In [1]: import numpy as np

In [2]: import numpy.linalg as la

In [3]: np.set_printoptions(precision=1, suppress=True, linewidth=120)

In [4]: X = np.load("out8.npy")

In [5]: X
Out[5]: 
array([[ 20.6,  19. , -54.7],
       [ 18.8,  17.1, -49.9],
       [ 18.3,  16.6, -48.6],
       [ 15.8,  14. , -42.1],
       [ 13.4,  11.5, -35.8],
       [  9.6,   7.9, -26.4],
       [  9.2,   7.5, -25.4],
       [  8.1,   6.5, -22.7],
       [  6.2,   4.8, -18.2],
       [  3.5,   2.6, -11.9],
       [ -0.4,  -0.2,  -2.5],
       [ -0.5,  -0.2,  -2.3],
       [ -0.9,  -0.4,  -0.3],
       [ -0.7,  -0.3,   0. ],
       [ -0.7,  -0.3,   0. ],
       [ -0.1,   0. ,   0. ],
       [  0.4,   0.1,  -0.1],
       [  5.1,   0.7,  -1. ],
       [  7. ,   0.7,  -1. ],
       [ 15.3,  -1.5,   1.7],
       [ 19.4,  -3.6,   4.8],
       [ 25.2,  -7.7,  11.1],
       [ 33.9, -16.2,  24.9],
       [ 34.1, -16.5,  25.4],
       [ 39.4, -23.1,  36.5]])

In [6]: O, r_ = la.qr(X)

In [7]: O.round(1) + 0
Out[7]: 
array([[-0.2, -0.4, -0.1],
       [-0.2, -0.4, -0.1],
       [-0.2, -0.4,  0. ],
       [-0.2, -0.3,  0. ],
       [-0.2, -0.3,  0.1],
       [-0.1, -0.2,  0.2],
       [-0.1, -0.2,  0.2],
       [-0.1, -0.1,  0.2],
       [-0.1, -0.1,  0.3],
       [ 0. , -0.1,  0.3],
       [ 0. ,  0. ,  0.2],
       [ 0. ,  0. ,  0.2],
       [ 0. ,  0. ,  0.1],
       [ 0. ,  0. ,  0.1],
       [ 0. ,  0. ,  0.1],
       [ 0. ,  0. ,  0. ],
       [ 0. ,  0. ,  0. ],
       [-0.1,  0. , -0.2],
       [-0.1,  0. , -0.3],
       [-0.2,  0. , -0.4],
       [-0.2,  0. , -0.3],
       [-0.3,  0.1, -0.2],
       [-0.4,  0.3,  0. ],
       [-0.4,  0.3,  0.1],
       [-0.5,  0.4,  0.3]])

In [8]: np.abs(np.diag(r_))
Out[8]: array([83.8, 50.3, 13. ])

In [9]: round(abs(r_[0, 0]), 1), round(float(la.norm(X[:, 0])), 1)
Out[9]: (np.float64(83.8), 83.8)

In [10]: gram = np.cov(X, rowvar=False)

In [11]: np.argwhere(np.triu(np.abs(np.corrcoef(X.T)) > 0.8, 1))
Out[11]: array([[1, 2]])

In [12]: np.argsort(-X.std(axis=0).round(6), kind="stable")
Out[12]: array([2, 0, 1])

In [13]: la.eigvalsh(gram)[::-1]
Out[13]: array([683.5, 135.1,   0.9])

In [14]: np.corrcoef(X.T)
Out[14]: 
array([[ 1. , -0.4,  0.2],
       [-0.4,  1. , -1. ],
       [ 0.2, -1. ,  1. ]])

In [15]: print(np.median(X, axis=0))
[ 9.2  0.1 -1. ]

In [16]: gram.shape
Out[16]: (3, 3)

In [17]: np.polyfit(X[:, 0], X[:, 1], 1)
Out[17]: array([-0.3,  5.6])

In [18]: gram
Out[18]: 
array([[ 142.6,  -47.5,   61.4],
       [ -47.5,  105.5, -240.2],
       [  61.4, -240.2,  571.4]])

In [19]: idx = X[:, 1] > np.median(X[:, 1])

In [20]: f = X[idx].mean(axis=0) - X[~idx].mean(axis=0)

In [21]: ((X - X.mean(axis=0)) @ f > 0).astype(int)
Out[21]: array([1, 1, 1, 1, 1, 1, 1, 1, 1, 1, 0, 0, 0, 0, 0, 0, 0, 0, 0, 0, 0, 0, 0, 0, 0])

In [22]: def softmax(z):
    ...:     e = np.exp(z - z.max(axis=-1, keepdims=True))
    ...:     return e / e.sum(axis=-1, keepdims=True)
    ...: 

In [23]: np.round(softmax(10 * X[6]), 1) + 0
Out[23]: array([1., 0., 0.])

In [24]: np.round(softmax(X[6]), 1) + 0
Out[24]: array([0.8, 0.2, 0. ])

In [25]: att = X @ X.T / np.sqrt(3)

In [26]: softmax(att)[6] @ X
Out[26]: array([ 20.6,  19. , -54.7])

In [27]: Z = X[[11, 21]].astype(float)

In [28]: for _ in range(7):
    ...:     idx = la.norm(X[:, None] - Z, axis=-1).argmin(axis=1)
    ...:     Z = np.array([X[idx == j].mean(axis=0) for j in range(2)])
    ...: 

In [29]: idx
Out[29]: array([0, 0, 0, 0, 0, 0, 0, 0, 0, 0, 0, 0, 0, 0, 0, 0, 0, 0, 0, 1, 1, 1, 1, 1, 1])

In [30]: print(Z[1] - Z[0])
[ 20.9 -17.1  35.4]

In [31]: Z
Out[31]: 
array([[  7. ,   5.7, -18. ],
       [ 27.9, -11.4,  17.4]])

In [32]: print(np.abs(Z[1] - Z[0]).argmax())
2

In [33]: mat = np.loadtxt("arr.csv", delimiter=",")

In [34]: mat
Out[34]: 
array([[ 0.8, -1.9, -0.7],
       [ 0.4, -2.9,  0. ],
       [-0.1, -2.3,  1.8],
       [-0.2,  2.6,  1.1],
       [-2. ,  1.6,  0.3],
       [-0.6,  1.9,  0.7],
       [ 0.8, -1.6, -1.9],
       [-0.6, -1.9, -1.7],
       [-1. ,  2. ,  0.1],
       [ 0.8,  0.8, -0.8],
       [ 0.5, -3. , -1.5],
       [ 0.8,  2.3, -1.3],
       [ 1.2, -5.3, -0.7]])

In [35]: idx = mat[:, 2] > np.median(mat[:, 2])

In [36]: f = mat[idx].mean(axis=0) - mat[~idx].mean(axis=0)

In [37]: f
Out[37]: array([-1.2,  2. ,  1.9])

In [38]: np.argsort(-np.abs(f).round(6), kind="stable")
Out[38]: array([1, 2, 0])

In [39]: print(idx.astype(int))
[0 1 1 1 1 1 0 0 1 0 0 0 0]

In [40]: Xc = (mat - mat.mean(axis=0)) / mat.std(axis=0)

In [41]: print(Xc.std(axis=0))
[1. 1. 1.]

In [42]: np.argwhere(np.abs(Xc) > 2)
Out[42]: array([[4, 0]])

In [43]: c = la.lstsq(np.delete(Xc, 0, axis=1), Xc[:, 0])[0]

In [44]: print(np.abs(c).argmax())
0

In [45]: O, r_ = la.qr(mat)

In [46]: O.shape, r_.shape
Out[46]: ((13, 3), (3, 3))

In [47]: np.abs(np.diag(r_))
Out[47]: array([3.2, 7.9, 3.7])

In [48]: np.round(O @ r_, 1) + 0
Out[48]: 
array([[ 0.8, -1.9, -0.7],
       [ 0.4, -2.9,  0. ],
       [-0.1, -2.3,  1.8],
       [-0.2,  2.6,  1.1],
       [-2. ,  1.6,  0.3],
       [-0.6,  1.9,  0.7],
       [ 0.8, -1.6, -1.9],
       [-0.6, -1.9, -1.7],
       [-1. ,  2. ,  0.1],
       [ 0.8,  0.8, -0.8],
       [ 0.5, -3. , -1.5],
       [ 0.8,  2.3, -1.3],
       [ 1.2, -5.3, -0.7]])

In [49]: np.allclose(r_.T @ r_, mat.T @ mat)
Out[49]: True

In [50]: print(O.round(1) + 0)
[[-0.3 -0.1  0.1]
 [-0.1 -0.3 -0.1]
 [ 0.  -0.3 -0.5]
 [ 0.1  0.3 -0.2]
 [ 0.6 -0.2  0.2]
 [ 0.2  0.1 -0.1]
 [-0.3 -0.1  0.4]
 [ 0.2 -0.4  0.5]
 [ 0.3  0.1  0.1]
 [-0.3  0.2  0.1]
 [-0.2 -0.3  0.3]
 [-0.3  0.4  0.3]
 [-0.4 -0.5 -0.1]]

In [51]: Xc = mat - mat.mean(axis=0)

In [52]: V = la.svd(Xc)[2][:1]

In [53]: M2 = Xc - Xc @ V.T @ V

In [54]: np.round(np.diag(V.T @ V), 1) + 0
Out[54]: array([0. , 0.9, 0. ])

In [55]: print(np.cov(Xc @ V.T, rowvar=False))
6.962891963836765

In [56]: la.norm(M2, axis=1).round(6).argmax()
Out[56]: np.int64(2)

In [57]: m1 = np.array([[1, -5, 0, 0], [-2, 2, 5, -4], [0, -5, -3, -4], [-4, 0, 1, 3]])

In [58]: print(m1)
[[ 1 -5  0  0]
 [-2  2  5 -4]
 [ 0 -5 -3 -4]
 [-4  0  1  3]]

In [59]: la.matrix_power(m1, 2)
Out[59]: 
array([[ 11, -15, -25,  20],
       [ 10, -11,  -9, -40],
       [ 26,   5, -20,  20],
       [-16,  15,   0,   5]])

In [60]: (m1 + m1.T) / 2
Out[60]: 
array([[ 1. , -3.5,  0. , -2. ],
       [-3.5,  2. ,  0. , -2. ],
       [ 0. ,  0. , -3. , -1.5],
       [-2. , -2. , -1.5,  3. ]])

In [61]: round(float(la.det(m1)), 1)
Out[61]: 775.0

In [62]: np.trace(m1)
Out[62]: np.int64(3)

In [63]: np.sort(np.abs(la.eigvals(m1)))
Out[63]: array([4.9, 4.9, 5.7, 5.7])

In [64]: print(np.allclose(m1, m1.T))
False

In [65]: (m1 - m1.T) / 2
Out[65]: 
array([[ 0. , -1.5,  0. ,  2. ],
       [ 1.5,  0. ,  5. , -2. ],
       [ 0. , -5. ,  0. , -2.5],
       [-2. ,  2. ,  2.5,  0. ]])

In [66]: np.round(softmax(m1[0] + 2), 1) + 0
Out[66]: array([0.6, 0. , 0.2, 0.2])

In [67]: att = m1 @ m1.T / np.sqrt(4)

In [68]: print(softmax(att)[0] @ m1)
[ 0.6 -5.  -1.1 -1.5]

In [69]: M = np.load("run11.npy")

In [70]: M
Out[70]: 
array([[ 1. , -0.4, -1.8, -0.5],
       [ 0.1, -0.1,  0. ,  0.2],
       [-0.4,  2.3, -0.5,  0.6],
       [-0.4, -1.3,  1. , -0.2]])

In [71]: proj = np.triu(np.array([[1, 1, 0, 2], [0, 0, 2, 1], [2, 0, 0, 1], [0, 0, 1, 1]]), 1) + np.eye(4)

In [72]: M2 = proj @ M @ la.inv(proj)

In [73]: np.poly(M2)
Out[73]: array([ 1. , -0.2, -1.9, -0.8, -0.3])

In [74]: np.round(np.trace(M2), 1), np.trace(M)
Out[74]: (np.float64(0.2), np.float64(0.2))

In [75]: M2
Out[75]: 
array([[ 0.3, -3.4,  7. , -4.9],
       [-1.1,  4.3, -8.6,  7.7],
       [-0.8,  1.8, -3.1,  3.3],
       [-0.4, -0.9,  2.8, -1.3]])

In [76]: la.matrix_rank(M2)
Out[76]: np.int64(4)

In [77]: M2 = la.inv(M)

In [78]: M2
Out[78]: 
array([[-1.4, -0.2, -2.4, -3.7],
       [-0.6, -1.4, -0.5, -1.4],
       [-1.3, -1. , -1.4, -2.1],
       [ 0.4,  4.4,  0.9,  1.2]])

In [79]: round(la.cond(M), 1)
Out[79]: np.float64(18.7)

In [80]: np.round(M @ M2, 1) + 0
Out[80]: 
array([[1., 0., 0., 0.],
       [0., 1., 0., 0.],
       [0., 0., 1., 0.],
       [0., 0., 0., 1.]])

In [81]: round(la.det(M) * la.det(M2), 1)
Out[81]: np.float64(1.0)

In [82]: print(np.allclose(M @ M.T, M.T @ M))
False

In [83]: np.trace(M)
Out[83]: np.float64(0.2)

In [84]: np.sort(np.abs(la.eigvals(M)))
Out[84]: array([0.4, 0.4, 1. , 1.7])

In [85]: np.round(la.matrix_power(M, 4), 1) + 0
Out[85]: 
array([[ 5.1, -7.8, -4.9, -3.8],
       [ 0.1, -0.3,  0. ,  0. ],
       [-0.9, -1.1,  2.7,  1.1],
       [-2.1,  4.1,  1.3,  1.4]])

In [86]: print(round(float(la.det(M)), 1))
-0.3

In [87]: np.round(M @ M, 1) + 0
Out[87]: 
array([[ 1.9, -3.8, -1.4, -1.6],
       [ 0. , -0.3,  0. , -0.1],
       [-0.2, -2. ,  1.6,  0.2],
       [-0.8,  2.8,  0. ,  0.6]])

In [88]: A = np.array([[3.0, -3.0], [0.0, 4.0]])

In [89]: A
Out[89]: 
array([[ 3., -3.],
       [ 0.,  4.]])

In [90]: rng = np.random.default_rng(430792)

In [91]: idx = rng.permutation(2)

In [92]: M2 = A[:, idx] * rng.choice([-1, 1], 2)

In [93]: M2
Out[93]: 
array([[ 3., -3.],
       [ 0.,  4.]])

In [94]: U, _, vt = la.svd(A.T @ M2)

In [95]: np.round(la.lstsq(A, M2)[0], 1) + 0
Out[95]: 
array([[1., 0.],
       [0., 1.]])

In [96]: idx
Out[96]: array([0, 1])

In [97]: idx = rng.permutation(2)

In [98]: idx
Out[98]: array([1, 0])

In [99]: M2 = A[idx][:, idx]

In [100]: np.allclose(M2, A)
Out[100]: False

In [101]: np.trace(M2)
Out[101]: np.float64(7.0)

In [102]: np.diag(M2)
Out[102]: array([4., 3.])

In [103]: A.reshape(2, -1)
Out[103]: 
array([[ 3., -3.],
       [ 0.,  4.]])

In [104]: print(A.reshape(-1, 2))
[[ 3. -3.]
 [ 0.  4.]]

In [105]: T = A.reshape(2, 2, -1)

In [106]: T.shape
Out[106]: (2, 2, 1)

In [107]: print(T[:, 0])
[[3.]
 [0.]]

In [108]: np.einsum("ihd,ihd->ih", T, T)
Out[108]: 
array([[ 9.,  9.],
       [ 0., 16.]])

In [109]: np.swapaxes(T, 1, 2)[1]
Out[109]: array([[0., 4.]])

In [110]: T.transpose(1, 0, 2)
Out[110]: 
array([[[ 3.],
        [ 0.]],

       [[-3.],
        [ 4.]]])

In [111]: E = np.array([[2.0, 7.0, 3.0], [0.0, -3.0, 0.0], [0.0, 5.0, -8.0]])

In [112]: T = np.stack([E, -3 * E, E[::-1]])

In [113]: la.matrix_rank(T.reshape(3, -1))
Out[113]: np.int64(2)

In [114]: (T @ E.T).shape
Out[114]: (3, 3, 3)

In [115]: la.matrix_rank(T)
Out[115]: array([3, 3, 3])

In [116]: K = np.loadtxt("layer17.csv", delimiter=",")

In [117]: K
Out[117]: 
array([[6., 6., 1.],
       [5., 5., 0.],
       [0., 0., 1.]])

In [118]: rk = la.matrix_rank(K)

In [119]: rk
Out[119]: np.int64(2)

In [120]: ns = la.svd(K)[2][rk:].T

In [121]: [int(la.matrix_rank(K[:, :j + 1])) for j in range(3)]
Out[121]: [1, 1, 2]

In [122]: np.round(ns[:, 0] / ns[np.abs(ns[:, 0]).round(6).argmax(), 0], 1) + 0
Out[122]: array([ 1., -1.,  0.])

In [123]: np.round(ns @ ns.T, 1) + 0
Out[123]: 
array([[ 0.5, -0.5,  0. ],
       [-0.5,  0.5,  0. ],
       [ 0. ,  0. ,  0. ]])

In [124]: la.matrix_rank(K.T @ K), la.matrix_rank(K @ K.T)
Out[124]: (np.int64(2), np.int64(2))

In [125]: O, _ = la.qr(np.array([[0.2, -0.6, -1.8], [0.5, -0.4, 1.1], [-0.5, -0.3, -1.4]]))

In [126]: V, _ = la.qr(np.array([[-0.2, 0.5, 0.2], [-1.5, -0.3, -2.0], [-0.6, 0.0, 0.0]]))

In [127]: s = 5 * 0.9 ** np.arange(3)

In [128]: W0 = O[:, :3] * s @ V[:3]

In [129]: W0
Out[129]: 
array([[-1.9, -2.3, -3.2],
       [-1.9, -3.2,  2.6],
       [-3.6,  3. , -0.1]])

In [130]: x = np.array([5, -5, -2])

In [131]: target = W0 @ x

In [132]: c, lr = np.zeros(3), 1 / la.norm(W0, 2) ** 2

In [133]: for i in range(6):
     ...:     c -= lr * W0.T @ (W0 @ c - target)
     ...:     if i % 2 == 0: print(i, round(la.norm(W0 @ c - target), 1))
     ...: 
0 6.7
2 0.7
4 0.1

In [134]: c
Out[134]: array([ 5., -5., -2.])

In [135]: round(la.cond(W0), 1)
Out[135]: np.float64(1.2)

In [136]: f, g = W0[0], W0[1]

In [137]: np.round(f @ g, 1)
Out[137]: np.float64(2.5)

In [138]: round(float(f @ f), 1)
Out[138]: 19.0

In [139]: p = (f @ g) / (f @ f) * f

In [140]: round(float((g - p) @ f), 1)
Out[140]: 0.0

In [141]: print(p)
[-0.2 -0.3 -0.4]

In [142]: round(float(la.norm(f + g) ** 2 + la.norm(f - g) ** 2), 1)
Out[142]: 79.6

In [143]: g - p
Out[143]: array([-1.7, -2.9,  3.1])

In [144]: evals, V = la.eig(W0)

In [145]: np.sort(la.eigvals(W0 @ W0))
Out[145]: array([17.3, 20.4, 23.5])

In [146]: np.round(W0 @ V[:, 0] - evals[0] * V[:, 0], 1) + 0
Out[146]: array([0., 0., 0.])

In [147]: evals
Out[147]: array([ 4.2, -4.5, -4.8])

In [148]: np.sort(la.eigvals(la.inv(W0)))
Out[148]: array([-0.2, -0.2,  0.2])

In [149]: M2 = W0 / la.norm(W0, axis=1, keepdims=True)

In [150]: gram = M2 @ M2.T

In [151]: np.argwhere(np.triu(np.abs(gram) > 0.95, 1))
Out[151]: array([], shape=(0, 2), dtype=int64)

In [152]: (np.abs(gram) > 0.9).astype(int)
Out[152]: 
array([[1, 0, 0],
       [0, 1, 0],
       [0, 0, 1]])

In [153]: (gram - 2 * np.eye(3)).round(6).argmax(axis=1)
Out[153]: array([1, 0, 0])

In [154]: x = np.array([0, 8, 5])

In [155]: h = np.maximum(K @ x, 0)

In [156]: K * (h > 1e-9)[:, None]
Out[156]: 
array([[6., 6., 1.],
       [5., 5., 0.],
       [0., 0., 1.]])

In [157]: np.flatnonzero(h > 1e-9)
Out[157]: array([0, 1, 2])

In [158]: h
Out[158]: array([53., 40.,  5.])
